In [1]: import numpy as np

In [2]: np.set_printoptions(precision=3, suppress=True, linewidth=100, legacy="1.25")

In [3]: A = np.load("w.npy")

In [4]: A
Out[4]: 
array([[ 2.713, -0.44 ,  1.305, -2.255,  2.351,  4.393,  1.893],
       [-1.552, -1.204, -3.555, -3.034, -3.845,  1.389, -2.333],
       [ 2.336,  5.426,  0.092, -1.55 ,  0.112, -2.367, -2.053],
       [-3.209,  3.676,  2.426,  1.338, -2.297,  2.804, -0.836],
       [-0.107, -1.659, -2.91 ,  3.158,  2.235,  0.908,  0.864],
       [-5.919, -0.727, -1.592, -1.034,  0.557, -1.33 ,  5.274],
       [-0.343, -1.325,  4.281, -2.997,  1.294, -1.653, -1.646],
       [-2.578, -1.369, -2.806,  3.342,  1.786,  1.279, -4.996],
       [-0.476,  1.74 , -2.812, -1.224,  4.213, -1.108, -0.851]])

In [5]: Q, evecs = np.linalg.qr(A[:, :2])[0], np.linalg.qr(A[:, 2:])[0]

In [6]: sig = np.linalg.svd(Q.T @ evecs, compute_uv=False)

In [7]: np.degrees(np.arccos(sig.clip(0, 1)))
Out[7]: array([62.709, 74.749])

In [8]: (sig > 0.9).sum()
Out[8]: 0

In [9]: P = A @ np.linalg.solve(A.T @ A, A.T)

In [10]: np.diag(P)
Out[10]: array([0.914, 0.947, 0.692, 0.907, 0.367, 0.884, 0.844, 0.774, 0.671])

In [11]: np.linalg.matrix_rank(np.eye(9) - P)
Out[11]: 2

In [12]: round(float(np.trace(P)), 3)
Out[12]: 7.0

In [13]: M2 = np.c_[A[:, :4] @ np.array([[8, 7, 6, 7], [0, 6, 9, 7], [0, 0, 7, 4], [1, 9, 8, 9]]), np.array([0, 1, 2, 1, 0, 2, 0, 3, 2])]

In [14]: M2
Out[14]: 
array([[ 19.452,  -3.942,   3.414,   0.838,   0.   ],
       [-15.449, -45.397, -69.31 , -60.823,   1.   ],
       [ 17.139,  34.961,  51.098,  40.756,   2.   ],
       [-24.331,  11.639,  41.521,  25.02 ,   1.   ],
       [  2.3  ,  17.718, -10.679,   4.42 ,   0.   ],
       [-48.383, -55.096, -61.468, -62.19 ,   2.   ],
       [ -5.744, -37.327,  -7.994, -21.528,   0.   ],
       [-17.283,   3.817, -20.699,  -8.778,   3.   ],
       [ -5.034,  -3.906, -16.668, -13.413,   2.   ]])

In [15]: np.linalg.norm(np.linalg.qr(A)[0].T @ M2, axis=0) ** 2 / ((M2 ** 2).sum(axis=0) + 1e-12)
Out[15]: array([1. , 1. , 1. , 1. , 0.9])

In [16]: np.round(np.linalg.lstsq(A, M2[:, 0])[0], 3) + 0
Out[16]: array([8., 0., 0., 1., 0., 0., 0.])
